In [1]: import numpy as np

In [2]: np.set_printoptions(precision=2, suppress=True, linewidth=200, legacy="1.25")

In [3]: mat = np.loadtxt("mat.csv", delimiter=",")

In [4]: mat
Out[4]: 
array([[ -3.04,  -3.84,   0.43],
       [ -3.11,   8.71,  -1.51],
       [  0.08,  -9.6 ,   1.21],
       [  2.8 ,  -7.21,   0.67],
       [  1.46,  -4.68,  -0.28],
       [ -1.57,   2.31,   0.66],
       [ -2.39,   3.67,  -1.11],
       [ -2.31,   0.22,  -0.83],
       [ -1.84, -10.18,   4.16],
       [  2.05, -10.47,   1.09],
       [ -0.42,   6.46,   0.24],
       [ -0.42,   1.36,  -0.15],
       [ -2.22,   4.04,   0.02],
       [ -1.78,  -6.21,  -1.34],
       [  1.9 ,  -5.91,   1.43],
       [ -0.54,  -0.18,  -1.13],
       [ -3.92,  -1.23,  -1.48],
       [  4.  ,   4.65,   1.54],
       [ -5.68,  -4.7 ,   0.4 ],
       [  2.32,   0.82,  -0.04],
       [  3.96,  -5.68,  -3.1 ]])

In [5]: def softmax(z):
   ...:     e = np.exp(z - z.max(axis=-1, keepdims=True))
   ...:     return e / e.sum(axis=-1, keepdims=True)
   ...: 

In [6]: softmax(mat).sum(axis=1)
Out[6]: array([1., 1., 1., 1., 1., 1., 1., 1., 1., 1., 1., 1., 1., 1., 1., 1., 1., 1., 1., 1., 1.])

In [7]: softmax(mat[16] + -3)
Out[7]: array([0.04, 0.54, 0.42])

In [8]: scores = mat @ mat.T / np.sqrt(3)

In [9]: softmax(scores).round(6).argmax(axis=1)
Out[9]: array([ 8,  1,  8,  9,  9,  1,  1, 18,  8,  9,  1,  1,  1,  8,  9, 16, 18, 17,  8, 17,  9])

In [10]: cov = np.cov(mat, rowvar=False)

In [11]: cov.shape
Out[11]: (3, 3)

In [12]: np.argsort(-mat.std(axis=0).round(6), kind="stable")
Out[12]: array([1, 0, 2])

In [13]: np.linalg.eigvalsh(cov)[::-1]
Out[13]: array([32.3 ,  6.71,  1.95])

In [14]: np.argwhere(np.triu(np.abs(np.corrcoef(mat.T)) > 0.8, 1))
Out[14]: array([], shape=(0, 2), dtype=int64)

In [15]: round(float(np.corrcoef(mat[:, 1], mat[:, 0])[0, 1]), 2)
Out[15]: -0.2

In [16]: np.polyfit(mat[:, 1], mat[:, 0], 1)
Out[16]: array([-0.1 , -0.68])

In [17]: np.corrcoef(mat.T)
Out[17]: 
array([[ 1.  , -0.2 ,  0.08],
       [-0.2 ,  1.  , -0.35],
       [ 0.08, -0.35,  1.  ]])
